>>> import numpy as np
>>> import numpy.linalg as la
>>> np.set_printoptions(suppress=True, linewidth=200)
>>> data = np.load("data.npy")
>>> data.round(1) + 0
array([[ 1.5, -0.7,  0.2,  1.8,  1.7],
       [-6.9,  1.5,  1.3, -0.2, -6.3],
       [ 3. , -3. , -1.6,  2.8,  1.7],
       [ 0. ,  1.9, -2.5, -0.1, -2.5],
       [ 3.2,  0. , -1.5, -0.3,  2.1],
       [ 0.3,  1.4, -2.1,  0.4, -1.7],
       [-4.4,  3.5,  2.7, -2.2, -2.3],
       [-2.1,  2.1,  2.5, -0.5,  0. ],
       [ 2.8, -4.3, -2.4, -0.3,  1.1]])
>>> rk = la.matrix_rank(data)
>>> rk
np.int64(4)
>>> N = la.svd(data)[2][rk:].T
>>> N.shape
(5, 1)
>>> [int(la.matrix_rank(data[:, :j + 1])) for j in range(5)]
[1, 2, 3, 4, 4]
>>> [int(la.matrix_rank(np.delete(data, i, axis=0))) for i in range(9)]
[4, 4, 4, 4, 4, 4, 4, 4, 4]
>>> np.allclose(data @ N, 0)
True
>>> [int(la.matrix_rank(data[:i])) for i in range(1, len(data) + 1)]
[1, 2, 3, 4, 4, 4, 4, 4, 4]
>>> np.round(N[:, 0] / N[np.abs(N[:, 0]).round(6).argmax(), 0], 1)
array([ 1. , -0.1,  0.9, -0.1, -0.9])
>>> X = np.loadtxt("arr.csv", delimiter=",")
>>> X
array([[2., 1., 3., 0., 0., 2., 2., 1., 3.],
       [1., 0., 3., 1., 1., 2., 1., 0., 2.],
       [3., 1., 2., 0., 2., 0., 1., 1., 2.],
       [2., 3., 2., 1., 0., 3., 0., 1., 2.],
       [3., 1., 2., 0., 2., 0., 1., 1., 2.],
       [2., 3., 1., 2., 2., 2., 3., 1., 0.],
       [0., 1., 1., 2., 3., 3., 1., 0., 2.],
       [2., 2., 1., 1., 2., 1., 1., 3., 2.],
       [0., 3., 2., 1., 2., 0., 0., 0., 0.]])
>>> rk = la.matrix_rank(X)
>>> rk
np.int64(8)
>>> N = la.svd(X)[2][rk:].T
>>> [int(la.matrix_rank(np.delete(X, i, axis=0))) for i in range(9)]
[7, 7, 8, 7, 8, 7, 7, 7, 7]
>>> N.shape
(9, 1)
>>> [int(la.matrix_rank(X[:, :j + 1])) for j in range(9)]
[1, 2, 3, 4, 5, 6, 7, 8, 8]
>>> np.round(N[:, 0] / N[np.abs(N[:, 0]).round(6).argmax(), 0], 1)
array([ 0.1,  0.1, -0.2,  1. , -0.4, -0.6,  0.1, -0.3,  0.6])
>>> np.allclose(X @ N, 0)
True
>>> other = X / la.norm(X, axis=1, keepdims=True)
>>> C2 = other @ other.T
>>> (C2 - 2 * np.eye(9)).round(6).argmax(axis=1)
array([1, 0, 4, 0, 2, 7, 1, 2, 5])
>>> (np.abs(C2) > 0.9).astype(int)
array([[1, 0, 0, 0, 0, 0, 0, 0, 0],
       [0, 1, 0, 0, 0, 0, 0, 0, 0],
       [0, 0, 1, 0, 1, 0, 0, 0, 0],
       [0, 0, 0, 1, 0, 0, 0, 0, 0],
       [0, 0, 1, 0, 1, 0, 0, 0, 0],
       [0, 0, 0, 0, 0, 1, 0, 0, 0],
       [0, 0, 0, 0, 0, 0, 1, 0, 0],
       [0, 0, 0, 0, 0, 0, 0, 1, 0],
       [0, 0, 0, 0, 0, 0, 0, 0, 1]])
>>> C2.round(1)
array([[1. , 0.9, 0.8, 0.8, 0.8, 0.6, 0.6, 0.7, 0.4],
       [0.9, 1. , 0.7, 0.7, 0.7, 0.6, 0.8, 0.6, 0.5],
       [0.8, 0.7, 1. , 0.6, 1. , 0.6, 0.5, 0.8, 0.5],
       [0.8, 0.7, 0.6, 1. , 0.6, 0.7, 0.7, 0.8, 0.6],
       [0.8, 0.7, 1. , 0.6, 1. , 0.6, 0.5, 0.8, 0.5],
       [0.6, 0.6, 0.6, 0.7, 0.6, 1. , 0.7, 0.8, 0.7],
       [0.6, 0.8, 0.5, 0.7, 0.5, 0.7, 1. , 0.7, 0.6],
       [0.7, 0.6, 0.8, 0.8, 0.8, 0.8, 0.7, 1. , 0.6],
       [0.4, 0.5, 0.5, 0.6, 0.5, 0.7, 0.6, 0.6, 1. ]])
>>> x = np.array([4, 4, 7, 3, 6, 3, 4, 1, 5])
>>> (X * x).sum(axis=1)
array([63., 54., 57., 57., 57., 64., 58., 58., 41.])
>>> la.norm(X @ x) <= la.norm(X, 2) * la.norm(x) + 1e-9
np.True_
>>> round(la.norm(data, 2) / la.norm(data), 1)
np.float64(0.9)
>>> la.matrix_rank(data, rtol=0.1)
np.int64(4)
>>> [round(float(x), 1) for x in la.svd(data, compute_uv=False)[:3]]
[14.3, 6.0, 4.7]
>>> u = np.array([2, 0, 0, 2, 1, 0, 3]) + 0.5
>>> mat = np.eye(7) - 2 * np.outer(u, u) / (u @ u)
>>> mat.round(1) + 0
array([[ 0.5, -0.1, -0.1, -0.5, -0.3, -0.1, -0.6],
       [-0.1,  1. ,  0. , -0.1, -0.1,  0. , -0.1],
       [-0.1,  0. ,  1. , -0.1, -0.1,  0. , -0.1],
       [-0.5, -0.1, -0.1,  0.5, -0.3, -0.1, -0.6],
       [-0.3, -0.1, -0.1, -0.3,  0.8, -0.1, -0.4],
       [-0.1,  0. ,  0. , -0.1, -0.1,  1. , -0.1],
       [-0.6, -0.1, -0.1, -0.6, -0.4, -0.1,  0.1]])
>>> u, g = mat[6], mat[3]
>>> round(u @ g, 1)
np.float64(0.0)
>>> u @ u
np.float64(1.0)
>>> pr = (u @ g) / (u @ u) * u
>>> (g - pr) @ u
np.float64(0.0)
>>> np.round(g - pr, 1)
array([-0.5, -0.1, -0.1,  0.5, -0.3, -0.1, -0.6])
>>> round(la.norm(u + g) ** 2 + la.norm(u - g) ** 2, 1)
np.float64(4.0)
>>> evals, vecs = la.eigh(mat)
>>> np.round(la.eigvalsh(mat @ mat), 1)
array([1., 1., 1., 1., 1., 1., 1.])
>>> np.round(la.eigvalsh(mat + -3 * np.eye(7)), 1)
array([-4., -2., -2., -2., -2., -2., -2.])
>>> np.round(la.svd(mat, compute_uv=False), 1)
array([1., 1., 1., 1., 1., 1., 1.])
>>> np.round(vecs @ np.diag(evals) @ vecs.T, 1) + 0
array([[ 0.5, -0.1, -0.1, -0.5, -0.3, -0.1, -0.6],
       [-0.1,  1. ,  0. , -0.1, -0.1,  0. , -0.1],
       [-0.1,  0. ,  1. , -0.1, -0.1,  0. , -0.1],
       [-0.5, -0.1, -0.1,  0.5, -0.3, -0.1, -0.6],
       [-0.3, -0.1, -0.1, -0.3,  0.8, -0.1, -0.4],
       [-0.1,  0. ,  0. , -0.1, -0.1,  1. , -0.1],
       [-0.6, -0.1, -0.1, -0.6, -0.4, -0.1,  0.1]])
>>> np.unique(evals.round(6) + 0, return_counts=True)[1]
array([1, 6])
>>> np.round(evals.sum(), 1), np.trace(mat)
(np.float64(5.0), np.float64(5.0))
>>> np.round(vecs.T @ mat @ vecs, 1) + 0
array([[-1.,  0.,  0.,  0.,  0.,  0.,  0.],
       [ 0.,  1.,  0.,  0.,  0.,  0.,  0.],
       [ 0.,  0.,  1.,  0.,  0.,  0.,  0.],
       [ 0.,  0.,  0.,  1.,  0.,  0.,  0.],
       [ 0.,  0.,  0.,  0.,  1.,  0.,  0.],
       [ 0.,  0.,  0.,  0.,  0.,  1.,  0.],
       [ 0.,  0.,  0.,  0.,  0.,  0.,  1.]])
>>> C2 = mat.T @ mat
>>> np.round(la.eigvalsh(C2)[::-1], 1)
array([1., 1., 1., 1., 1., 1., 1.])
>>> la.matrix_rank(C2)
np.int64(7)
>>> other = mat / la.norm(mat, axis=1, keepdims=True)
>>> C2 = other @ other.T
>>> np.round(la.norm(other, axis=1), 1)
array([1., 1., 1., 1., 1., 1., 1.])
>>> np.degrees(np.arccos(np.clip(C2[1, 6], -1, 1)))
np.float64(90.0)
>>> np.round(la.svd(mat, compute_uv=False), 1)
array([1., 1., 1., 1., 1., 1., 1.])
>>> np.count_nonzero(mat)
np.int64(49)
>>> np.round(mat.mean(axis=0), 1) + 0
array([-0.2,  0.1,  0.1, -0.2,  0. ,  0.1, -0.3])
>>> feats = np.load("case13.npy")
>>> feats
array([[ 3.5,  1. , -0.3,  0.4, -1.2, -0.1,  0.2,  1.5],
       [ 6.5,  0.7, -1. , -0.6,  0.7, -1.3, -0.5, -0.8],
       [-1. , -0.7,  0.2,  1. , -0.4, -0.5, -0.9, -0.6]])
>>> other = np.array([[-4, -1],
...     [-2, 5],
...     [-5, -2],
...     [0, 3],
...     [-3, -3],
...     [0, -4],
...     [2, -2],
...     [2, 1]])
>>> np.round(np.einsum("ij,ij->i", feats, feats), 1)
array([17.2, 47.2,  4.1])
>>> la.matrix_rank(np.vstack([feats, other.T]))
np.int64(5)
>>> np.round(feats @ other, 1)
array([[ -7.5,   8.4],
       [-27.1,   0.5],
       [  2.6,   4.5]])
>>> F = np.load("run13.npy")
>>> F
array([[ -1.9,  -1. ,   3.8,   0.3,   4.8,   4.2,   0. ],
       [ -2.4,   1.4,  -2.8,   1.6,   0.3,  12.9,   0. ],
       [  0.3,  -0.1,  -2.7,   3.2,  -6.5,  -6.7,  -0.2],
       [  0.8,   2.2,  -0.2,  -0.1,   0. ,  -6.9,   0.5],
       [  0.1,  -0.3,   2.4,  -0.3,  -7.1, -15.5,  -0.4],
       [  1.5,  -1.7,  10.4,  -5.4,   2.1,  -2.1,   2. ],
       [ -1.8,   0.2,   3.7,   1.2,   0.6,   5.3,   2. ],
       [ -1.9,  -0.3,  -3.3,   1.7,   7.6,  -5.3,   0.4],
       [  3.9,   2.2,   0.9,   0.8,   6.6,  14.1,   1.2],
       [  1.9,  -1.5,  -3.3,   4.6,  -4. ,  -7.8,   0.5]])
>>> x = np.array([1, 2, -2, 0, -2, -1, 2])
>>> y = F @ x
>>> y.round(1)
array([-25.3,  -7.5,  24.8,  13.5,  23.6, -20.8, -11.3,  -5. , -18.4,  22.3])
>>> np.round(la.pinv(F) @ F, 1) + 0
array([[1., 0., 0., 0., 0., 0., 0.],
       [0., 1., 0., 0., 0., 0., 0.],
       [0., 0., 1., 0., 0., 0., 0.],
       [0., 0., 0., 1., 0., 0., 0.],
       [0., 0., 0., 0., 1., 0., 0.],
       [0., 0., 0., 0., 0., 1., 0.],
       [0., 0., 0., 0., 0., 0., 1.]])
>>> try:
...     la.solve(F, y)
... except la.LinAlgError as e:
...     print("failed:", e)
... 
failed: Last 2 dimensions of the array must be square
>>> rng = np.random.default_rng(882)
>>> y = y + 0.3 * rng.normal(size=10)
>>> y.round(1)
array([-25.2,  -7.6,  25. ,  13.5,  23.7, -20.2, -11.7,  -4.7, -18.6,  22.3])
>>> coef, *_ = la.lstsq(F, y)
>>> round(la.norm(y - F @ coef), 1)
np.float64(0.5)
>>> [round(float(la.norm(la.solve(F.T @ F + lam * np.eye(7), F.T @ y))), 2) for lam in (0, 1, 10, 100)]
[4.23, 3.88, 3.09, 2.1]
>>> coef.round(1)
array([ 1. ,  1.9, -2. , -0.1, -2. , -1. ,  2. ])
>>> other = np.c_[F[:, :6] @ np.array([[0, -2, 0, -2, 2, -2],
...     [-1, -1, -2, 0, -2, 1],
...     [1, -1, -1, 0, -1, 0],
...     [0, -2, -2, 0, -1, 0],
...     [0, -2, -2, -1, 0, -2],
...     [0, 1, 0, -1, 1, 2]]), np.array([1, 2, 3, 1, 2, 0, 1, 0, 2, 3])]
>>> other.round(1)
array([[  4.8,  -5. , -12. ,  -5.2,  -1.7,   1.6,   1. ],
       [ -4.2,  15.3,  -3.8,  -8.4,   6.5,  31.4,   2. ],
       [ -2.6,   2.1,   9.5,  12.6,  -6.4,  -1.1,   3. ],
       [ -2.4, -10.3,  -4. ,   5.3,  -9.4, -13.2,   1. ],
       [  2.7,  -3. ,  13. ,  22.4, -16.8, -17.3,   2. ],
       [ 12.1,  -7.2,  -0.4,  -3. ,  -0.7, -13.1,   0. ],
       [  3.5,   1.4,  -7.7,  -2.3,  -3.6,  13.2,   1. ],
       [ -3. , -16.5, -14.7,   1.5,  -6.9, -22.3,   0. ],
       [ -1.3, -11.6, -20.1, -28.5,  15.8,   9.4,   2. ],
       [ -1.8,  -8. ,   5.1,   8. ,  -2.3, -12.9,   3. ]])
>>> la.matrix_rank(np.c_[F, other])
np.int64(8)
>>> la.matrix_rank(other)
np.int64(7)
>>> proj = other @ la.solve(other.T @ other, other.T)
>>> np.allclose(proj @ proj, proj)
True
>>> np.round(la.eigvalsh(proj), 1) + 0
array([0., 0., 0., 1., 1., 1., 1., 1., 1., 1.])
>>> x = np.array([-6, -7, 3, -3, -9, 5, -6])
>>> (F @ x).argmax()
np.int64(1)
>>> np.round(F @ np.ones(7), 1)
array([ 10.2,  11. , -12.7,  -3.7, -21.1,   6.8,  11.2,  -1.1,  29.7,  -9.6])
>>> np.round(F @ (2 * x), 1)
array([  13.4,  106.4,   14.8, -116. ,   -3.2,   17.8,   52. , -197.6,  -69.2,  -61.2])
>>> W0 = np.load("x.npy")
>>> W0
array([[14,  6, 14,  3, 11,  4, 11],
       [ 6,  6,  8,  6,  7,  5,  9],
       [14,  8, 20,  6, 16,  8, 16],
       [ 3,  6,  6, 11,  8, 10, 11],
       [11,  7, 16,  8, 19, 10, 16],
       [ 4,  5,  8, 10, 10, 11, 12],
       [11,  9, 16, 11, 16, 12, 21]])
>>> round(np.log10(la.cond(W0)))
3
>>> np.argsort(-la.norm(W0, axis=0).round(6), kind="stable")[:3]
array([6, 2, 4])
>>> np.round(np.abs(la.svd(W0)[2][-1]), 1) + 0
array([0. , 0.5, 0.2, 0.6, 0. , 0.5, 0.1])
>>> round(la.norm(W0, 2) / la.norm(W0), 1)
np.float64(1.0)
